% ipython --no-banner

In [1]: import numpy as np

In [2]: np.set_printoptions(precision=2, suppress=True, linewidth=160)

In [3]: tidy = lambda a: np.round(a, 2) + 0

In [4]: arr = 4 * np.eye(6) + np.ones((6, 6))

In [5]: print(arr)
[[5. 1. 1. 1. 1. 1.]
 [1. 5. 1. 1. 1. 1.]
 [1. 1. 5. 1. 1. 1.]
 [1. 1. 1. 5. 1. 1.]
 [1. 1. 1. 1. 5. 1.]
 [1. 1. 1. 1. 1. 5.]]

In [6]: # symmetric, so the eigenvalues are real

In [7]: vec = np.ones(6)

In [8]: for _ in range(4):
   ...:     vec = arr @ vec
   ...:     vec /= np.linalg.norm(vec)
   ...:     print(round(vec @ arr @ vec, 2))
   ...: 
10.0
10.0
10.0
10.0

In [9]: print(tidy(vec))
[0.41 0.41 0.41 0.41 0.41 0.41]

In [10]: print(tidy(np.linalg.eigvalsh(arr)[-1]))
10.0

In [11]: Y = arr / np.linalg.norm(arr, axis=1, keepdims=True)

In [12]: C2 = Y @ Y.T

In [13]: print((np.abs(C2) > 0.9).astype(int))
[[1 0 0 0 0 0]
 [0 1 0 0 0 0]
 [0 0 1 0 0 0]
 [0 0 0 1 0 0]
 [0 0 0 0 1 0]
 [0 0 0 0 0 1]]

In [14]: print(np.argwhere(np.triu(np.abs(C2) > 0.95, 1)))
[]

In [15]: print(tidy(C2[3]))
[0.47 0.47 0.47 1.   0.47 0.47]

In [16]: print(tidy(C2))
[[1.   0.47 0.47 0.47 0.47 0.47]
 [0.47 1.   0.47 0.47 0.47 0.47]
 [0.47 0.47 1.   0.47 0.47 0.47]
 [0.47 0.47 0.47 1.   0.47 0.47]
 [0.47 0.47 0.47 0.47 1.   0.47]
 [0.47 0.47 0.47 0.47 0.47 1.  ]]

In [17]: rng = np.random.default_rng(95456)

In [18]: idx = rng.permutation(6)

In [19]: Y = C2[:, idx] * rng.choice([-1, 1], 6)

In [20]: print(tidy(Y))
[[ 0.47 -0.47 -1.   -0.47 -0.47  0.47]
 [ 0.47 -1.   -0.47 -0.47 -0.47  0.47]
 [ 0.47 -0.47 -0.47 -0.47 -0.47  1.  ]
 [ 1.   -0.47 -0.47 -0.47 -0.47  0.47]
 [ 0.47 -0.47 -0.47 -0.47 -1.    0.47]
 [ 0.47 -0.47 -0.47 -1.   -0.47  0.47]]

In [21]: U, _, Vh = np.linalg.svd(C2.T @ Y)

In [22]: print(tidy(np.linalg.lstsq(C2, Y)[0]))
[[ 0.  0. -1.  0.  0.  0.]
 [ 0. -1.  0.  0.  0.  0.]
 [ 0.  0.  0.  0.  0.  1.]
 [ 1.  0.  0.  0.  0.  0.]
 [ 0.  0.  0.  0. -1.  0.]
 [ 0.  0.  0. -1.  0.  0.]]

In [23]: print(idx)
[3 1 0 5 4 2]

In [24]: print(tidy(U @ Vh))
[[ 0.  0. -1.  0.  0.  0.]
 [ 0. -1.  0.  0.  0.  0.]
 [ 0.  0.  0.  0.  0.  1.]
 [ 1.  0.  0.  0.  0.  0.]
 [ 0.  0.  0.  0. -1.  0.]
 [ 0.  0.  0. -1.  0.  0.]]

In [25]: vec = np.array([8, 3, -3, -4, 9, -1])

In [26]: y = Y @ vec

In [27]: print(tidy(y))
[ 2.53 -0.67  0.4   5.2  -3.87  3.07]

In [28]: print(tidy(np.linalg.solve(Y, y + Y[:, 3])))
[ 8.  3. -3. -3.  9. -1.]

In [29]: print(tidy(np.linalg.solve(Y, y)))
[ 8.  3. -3. -4.  9. -1.]

In [30]: print(tidy(np.linalg.solve(Y, Y[:, 0])))
[1. 0. 0. 0. 0. 0.]

In [31]: print(tidy(np.linalg.solve(Y.T, Y[4])))
[0. 0. 0. 0. 1. 0.]

In [32]: print(tidy(np.linalg.solve(Y, 5 * y)))
[ 40.  15. -15. -20.  45.  -5.]

In [33]: X = np.array([[-2, 1, 1, 2, 3, -3, 2],
    ...:     [1, -2, 1, 1, 2, 3, -3],
    ...:     [1, 1, -2, 1, 1, 2, 3],
    ...:     [2, 1, 1, -2, 1, 1, 2],
    ...:     [3, 2, 1, 1, -2, 1, 1],
    ...:     [-3, 3, 2, 1, 1, -2, 1],
    ...:     [2, -3, 3, 2, 1, 1, -2]])

In [34]: # symmetric

In [35]: r0 = np.array([8, 6, 6])

In [36]: print(np.convolve(X[0], r0))
[-16  -4   2  28  42   6  16  -6  12]

In [37]: print(np.array([np.convolve(row, r0, "same") for row in X]))
[[ -4   2  28  42   6  16  -6]
 [-10   2   2  28  42   6   0]
 [ 14  -4   2   2  28  42  30]
 [ 20  26  -4   2   2  28  18]
 [ 34  38  26  -4   2   2  12]
 [  6  16  38  26  -4   2  -6]
 [-12  18  16  38  26  -4  -6]]

In [38]: print(np.correlate(X[0], X[1], "full"))
[  6  -9  -4  -3  -2  28 -10   4   1  -5  11  -7   2]
